$ python3 -q
>>> import numpy as np
>>> from numpy import linalg as LA
>>> np.set_printoptions(suppress=True, linewidth=140)
>>> X = np.loadtxt("data.csv", delimiter=",")
>>> X
array([[ 1.9,  1.4,  0. ,  1.9,  1.2,  7.7, -1.4, -0.7],
       [-2. , -2. , -0.2,  2.1,  0. ,  8.4, -0.3, -0.3],
       [ 0.5, -0.8,  0.4, -1.1,  2.4, -4.3,  0.1, -2.2],
       [-0.4,  0.3, -1. , -0.9,  0.5, -3.6, -1. , -1.3],
       [ 1.1,  1.5,  0.2, -0.8, -0.2, -3.1,  0.1, -1. ],
       [-1.2, -0.5, -0.6, -0.9, -0.7, -3.6, -1. , -0.5],
       [-2.2,  0. , -0.9, -0.6, -0.3, -2.2,  1.3, -0.1],
       [ 1.3, -0.3, -1.1,  0.4, -2.2,  1.7,  0.2, -0.7],
       [ 0.3, -2.4, -0.2,  0. ,  0.4,  0.1,  0.1, -2.1],
       [-0.5, -0.9,  0.8, -0.7, -0.3, -2.8,  0.9,  1.2],
       [ 0.5,  0. ,  1.7,  1.7, -0.8,  6.8,  0.5, -1.5],
       [ 0. , -0.3,  0.1, -0.5,  1.2, -2.1,  1.1, -0.8],
       [ 0.5,  0.3,  1.4,  1.2, -2. ,  4.9,  0.3,  1.7],
       [-0.3,  0. , -1.6, -0.3, -0.1, -1.1, -1.2, -0.3],
       [ 1. , -0.7, -1.3,  1.2, -0.6,  4.7, -0.1,  1.8],
       [ 1.3,  0. , -2.1, -1.2, -1. , -4.9,  0.1, -0.3],
       [ 0. ,  0.5, -0.7, -0.7, -0.6, -2.8,  1. ,  1.1],
       [-1.3, -0.9, -0.7,  1.9, -0.8,  7.6,  0. ,  0.6],
       [ 1.5, -0.3,  0.2,  0.6,  0.4,  2.4, -2.4,  0.5],
       [ 0.6,  1.5, -0.5,  0.9, -1.9,  3.4, -0.1,  0.8],
       [ 0.2,  1. , -0.2, -0.4, -0.7, -1.5,  0.3,  1.1],
       [ 0.8,  0.7, -1.1, -1.5,  0.4, -6. ,  0.4,  0.3],
       [-0.7,  0. , -0.2,  1. ,  0.7,  3.9, -1. , -1.6],
       [ 0.6,  0.8, -1.2,  1.5, -1.4,  6.1, -2.1, -0.7],
       [ 1.7,  0.2,  0.5,  0.7, -0.5,  3. , -2.1,  1.6],
       [ 0.5, -1. ,  1. , -0.5, -0.8, -2. ,  2.3, -1.1],
       [ 0. , -1.8, -0.7,  0.5, -1.5,  2. ,  0.1,  0.1],
       [-1.3,  1. ,  0.8,  0.1,  0.7,  0.5,  1.8,  0.4],
       [-0.4,  0. ,  0.3,  0.6, -1.3,  2.5, -0.8, -1.4],
       [ 1.1,  0.9,  1.1,  0.2,  1.4,  0.8,  0.8, -1.1],
       [ 0.2,  0. ,  0.4, -0.3,  0.2, -1.2,  0.6, -1.6],
       [ 1.2, -1. , -1.2, -0.2,  1. , -0.8,  0.1, -0.6],
       [-1.1,  0.8,  0.6, -0.8, -1.3, -3.2,  2.1, -0.5],
       [ 0.6,  0.1, -0.8,  0.5, -1.4,  1.9, -0.3, -0.1],
       [ 0.4,  0.9, -0.2,  0.8, -0.2,  3.1,  0.6,  0.8]])
>>> cen = X - X.mean(axis=0)
>>> vecs = LA.svd(cen)[2][:7]
>>> Y = cen - cen @ vecs.T @ vecs
>>> np.round((cen @ vecs.T).std(axis=0), 1)
array([4. , 1.2, 1.2, 1. , 0.8, 0.8, 0.6])
>>> np.round(np.diag(vecs.T @ vecs), 1)
array([1. , 1. , 1. , 0.1, 1. , 0.9, 1. , 1. ])
>>> round(LA.norm(Y) / LA.norm(cen), 1)
np.float64(0.0)
>>> cov = np.cov(X, rowvar=False)
>>> np.argwhere(np.triu(np.abs(np.corrcoef(X.T)) > 0.8, 1))
array([[3, 5]])
>>> np.round(LA.eigvalsh(cov)[::-1], 1) + 0
array([16.7,  1.6,  1.5,  1.1,  0.7,  0.6,  0.4,  0. ])
>>> np.round(np.polyfit(X[:, 1], X[:, 5], 1), 1)
array([-0.3,  0.7])
>>> np.round(np.corrcoef(X.T), 1) + 0
array([[ 1. ,  0.2,  0. ,  0. ,  0. ,  0. , -0.3,  0. ],
       [ 0.2,  1. ,  0.1, -0.1, -0.1, -0.1,  0. ,  0.2],
       [ 0. ,  0.1,  1. ,  0.2,  0.1,  0.2,  0.3, -0.1],
       [ 0. , -0.1,  0.2,  1. , -0.2,  1. , -0.4,  0.2],
       [ 0. , -0.1,  0.1, -0.2,  1. , -0.2,  0. , -0.4],
       [ 0. , -0.1,  0.2,  1. , -0.2,  1. , -0.4,  0.2],
       [-0.3,  0. ,  0.3, -0.4,  0. , -0.4,  1. ,  0. ],
       [ 0. ,  0.2, -0.1,  0.2, -0.4,  0.2,  0. ,  1. ]])
>>> np.round(X.std(axis=0), 1)
array([1. , 0.9, 0.9, 1. , 1. , 3.9, 1.1, 1.1])
>>> cov.round(1) + 0
array([[ 1. ,  0.2,  0. ,  0. ,  0. ,  0.2, -0.4,  0.1],
       [ 0.2,  0.9,  0.1, -0.1, -0.1, -0.2,  0. ,  0.2],
       [ 0. ,  0.1,  0.8,  0.1,  0.1,  0.6,  0.3, -0.1],
       [ 0. , -0.1,  0.1,  1. , -0.2,  3.9, -0.4,  0.2],
       [ 0. , -0.1,  0.1, -0.2,  1.1, -0.9,  0. , -0.4],
       [ 0.2, -0.2,  0.6,  3.9, -0.9, 15.4, -1.6,  0.7],
       [-0.4,  0. ,  0.3, -0.4,  0. , -1.6,  1.2,  0. ],
       [ 0.1,  0.2, -0.1,  0.2, -0.4,  0.7,  0. ,  1.2]])
>>> Q, vecs = LA.qr(X[:, :3])[0], LA.qr(X[:, 3:])[0]
>>> sig = LA.svd(Q.T @ vecs, compute_uv=False)
>>> np.round(np.degrees(np.arccos(sig.clip(0, 1))), 1)
array([56.2, 74.7, 81.3])
>>> round(LA.norm(Q @ Q.T - vecs @ vecs.T, 2), 1)
np.float64(1.0)
>>> arr = np.loadtxt("run0.csv", delimiter=",")
>>> arr.round(1)
array([[ 1. ,  0. ,  0. ,  0. ,  0. ,  0. ,  0. ,  0. ,  0. ],
       [ 0. ,  1. ,  0. ,  0. ,  0. ,  0. ,  0. ,  0. ,  0. ],
       [ 0. ,  0. ,  1. ,  0. ,  0. ,  0. ,  0. ,  0. ,  0. ],
       [ 0. ,  0. ,  0. ,  1. ,  0. ,  0. ,  0. ,  0. ,  0. ],
       [ 0. ,  0. ,  0. ,  0. ,  1. ,  0. ,  0. ,  0. ,  0. ],
       [ 0. ,  0. ,  0. ,  0. ,  0. ,  1. ,  0. ,  0. ,  0. ],
       [ 0. ,  0. ,  0. ,  0. ,  0. ,  0. ,  1. ,  0. ,  0. ],
       [ 0. ,  0. ,  0. ,  0. ,  0. ,  0. ,  0. ,  0.5,  0.9],
       [ 0. ,  0. ,  0. ,  0. ,  0. ,  0. ,  0. , -0.9,  0.5]])
>>> vec = np.array([2, 3, 1, 2, 3, 3, 0, -2, 1])
>>> y = arr @ vec
>>> y.round(1)
array([ 2. ,  3. ,  1. ,  2. ,  3. ,  3. ,  0. , -0.1,  2.2])
>>> np.round(LA.solve(arr, y), 1)
array([ 2.,  3.,  1.,  2.,  3.,  3.,  0., -2.,  1.])
>>> np.round(LA.solve(arr, y + arr[:, 1]), 1)
array([ 2.,  4.,  1.,  2.,  3.,  3.,  0., -2.,  1.])
>>> T = np.stack([arr, 4 * arr, arr[::-1]])
>>> LA.matrix_rank(T)
array([9, 9, 9])
>>> T.shape
(3, 9, 9)
>>> np.round(LA.norm(T, axis=(1, 2)), 1)
array([ 3., 12.,  3.])
>>> np.round(LA.det(T), 1)
array([     1., 262144.,      1.])
>>> (T @ arr.T).shape
(3, 9, 9)
>>> mat = np.load("test7.npy")
>>> mat
array([[-0.7, -1.5, -0.7, -1. , -0.7,  0.6,  0.2, -4.5],
       [-1.4,  0.1, -1. , -1.8,  0.1, -1.1, -0.7,  1.5],
       [-0.4,  0.2, -1.1,  1.1, -0.6,  1.4,  2.2,  4.5],
       [ 1.2,  0.1,  0.1, -0.3, -0.3, -1.3, -0.5, -1.2],
       [ 0.5,  0.2,  0. ,  1.6, -0.6, -0.6, -0.6,  2.4]])
>>> Y = mat / LA.norm(mat, axis=1, keepdims=True)
>>> cov = Y @ Y.T
>>> np.argwhere(np.triu(np.abs(cov) > 0.95, 1))
array([], shape=(0, 2), dtype=int64)
>>> (np.abs(cov) > 0.9).astype(int)
array([[1, 0, 0, 0, 0],
       [0, 1, 0, 0, 0],
       [0, 0, 1, 0, 0],
       [0, 0, 0, 1, 0],
       [0, 0, 0, 0, 1]])
>>> round(float(np.degrees(np.arccos(np.clip(cov[4, 1], -1, 1)))), 1)
83.9
>>> (cov - 2 * np.eye(5)).round(6).argmax(axis=1)
array([3, 2, 4, 0, 2])
>>> cov.round(1)
array([[ 1. , -0.3, -0.7,  0.4, -0.8],
       [-0.3,  1. ,  0.2, -0.2,  0.1],
       [-0.7,  0.2,  1. , -0.7,  0.6],
       [ 0.4, -0.2, -0.7,  1. , -0.2],
       [-0.8,  0.1,  0.6, -0.2,  1. ]])
